% python3 -q
>>> import numpy as np
>>> np.set_printoptions(precision=2, suppress=True, linewidth=140, sign=" ")
>>> F = np.load("case18.npy")
>>> F
array([[ 1.  ,  0.7 ,  0.49,  0.34],
       [ 0.7 ,  1.  ,  0.7 ,  0.49],
       [ 0.49,  0.7 ,  1.  ,  0.7 ],
       [ 0.34,  0.49,  0.7 ,  1.  ]])
>>> vals, vecs = np.linalg.eigh(F)
>>> np.abs(vecs[:, -1])
array([ 0.46,  0.54,  0.54,  0.46])
>>> vals
array([ 0.2 ,  0.32,  0.76,  2.72])
>>> vecs @ np.diag(vals) @ vecs.T
array([[ 1.  ,  0.7 ,  0.49,  0.34],
       [ 0.7 ,  1.  ,  0.7 ,  0.49],
       [ 0.49,  0.7 ,  1.  ,  0.7 ],
       [ 0.34,  0.49,  0.7 ,  1.  ]])
>>> np.linalg.eigvalsh(F + 2 * np.eye(4))
array([ 2.2 ,  2.32,  2.76,  4.72])
>>> np.round(vecs.T @ vecs, 2) + 0
array([[ 1.,  0.,  0.,  0.],
       [ 0.,  1.,  0.,  0.],
       [ 0.,  0.,  1.,  0.],
       [ 0.,  0.,  0.,  1.]])
>>> low = np.linalg.cholesky(F)
>>> low @ low.T
array([[ 1.  ,  0.7 ,  0.49,  0.34],
       [ 0.7 ,  1.  ,  0.7 ,  0.49],
       [ 0.49,  0.7 ,  1.  ,  0.7 ],
       [ 0.34,  0.49,  0.7 ,  1.  ]])
>>> np.linalg.eigvalsh(F).min() > 0
np.True_
>>> round(np.prod(np.diag(low)) ** 2, 2), round(np.linalg.det(F), 2)
(np.float64(0.13), np.float64(0.13))
>>> np.diag(low) ** 2
array([ 1.  ,  0.51,  0.51,  0.51])
>>> low
array([[ 1.  ,  0.  ,  0.  ,  0.  ],
       [ 0.7 ,  0.71,  0.  ,  0.  ],
       [ 0.49,  0.5 ,  0.71,  0.  ],
       [ 0.34,  0.35,  0.5 ,  0.71]])
>>> vals, vecs = np.linalg.eig(low)
>>> np.sort(np.linalg.eigvals(low @ low))
array([ 0.51,  0.51,  0.51,  1.  ])
>>> np.sort(np.linalg.eigvals(np.linalg.inv(low)))
array([ 1. ,  1.4,  1.4,  1.4])
>>> low @ vecs[:, 0] - vals[0] * vecs[:, 0]
array([ 0.,  0.,  0.,  0.])
